In [1]: import numpy as np

In [2]: np.set_printoptions(suppress=True, linewidth=120)

In [3]: def rd(a):
   ...:     return np.round(a, 2) + 0
   ...: 

In [4]: F = np.loadtxt("mat.csv", delimiter=",")

In [5]: print(rd(F))
[[0.53 0.37 0.11 0.  ]
 [0.24 0.47 0.06 0.24]
 [0.22 0.33 0.44 0.  ]
 [0.06 0.38 0.19 0.38]]

In [6]: F @ np.ones(4)
Out[6]: array([1., 1., 1., 1.])

In [7]: p = np.eye(4)[0]

In [8]: for _ in range(3):
   ...:     p = p @ F
   ...:     print(p.round(2))
   ...: 
[0.53 0.37 0.11 0.  ]
[0.39 0.4  0.12 0.09]
[0.33 0.41 0.14 0.13]

In [9]: x0 = np.array([-2, -1, 3, -5])

In [10]: (F @ x0).argmax()
Out[10]: np.int64(2)

In [11]: rd(np.einsum("ij,j->i", F, x0))
Out[11]: array([-1.11, -1.94,  0.56, -1.81])

In [12]: rd(F * x0)
Out[12]: 
array([[-1.05, -0.37,  0.32,  0.  ],
       [-0.47, -0.47,  0.18, -1.18],
       [-0.44, -0.33,  1.33,  0.  ],
       [-0.12, -0.38,  0.56, -1.88]])

In [13]: F @ np.ones(4)
Out[13]: array([1., 1., 1., 1.])

In [14]: rd(F @ x0)
Out[14]: array([-1.11, -1.94,  0.56, -1.81])

In [15]: print(np.sign((F @ x0).round(6)))
[-1. -1.  1. -1.]

In [16]: O = F.astype(float).copy()

In [17]: for j in range(4):
    ...:     O[:, j] -= O[:, :j] @ (O[:, :j].T @ O[:, j])
    ...:     O[:, j] /= np.linalg.norm(O[:, j])
    ...: 

In [18]: rd(O.T @ F)
Out[18]: 
array([[ 0.62,  0.65,  0.29,  0.13],
       [ 0.  ,  0.44,  0.22,  0.39],
       [ 0.  ,  0.  ,  0.34, -0.12],
       [ 0.  ,  0.  ,  0.  ,  0.12]])

In [19]: rd(O.T @ O)
Out[19]: 
array([[1., 0., 0., 0.],
       [0., 1., 0., 0.],
       [0., 0., 1., 0.],
       [0., 0., 0., 1.]])

In [20]: proj = np.triu(np.array([[-1, 1, 2, -2], [0, 2, 1, 0], [0, -2, 0, -2], [0, 0, 2, -1]]), 1) + np.eye(4)

In [21]: M2 = proj @ F @ np.linalg.inv(proj)

In [22]: rd(np.poly(M2))
Out[22]: array([ 1.  , -1.82,  1.01, -0.21,  0.01])

In [23]: rd(np.linalg.det(M2))
Out[23]: np.float64(0.01)

In [24]: np.linalg.matrix_rank(M2)
Out[24]: np.int64(4)
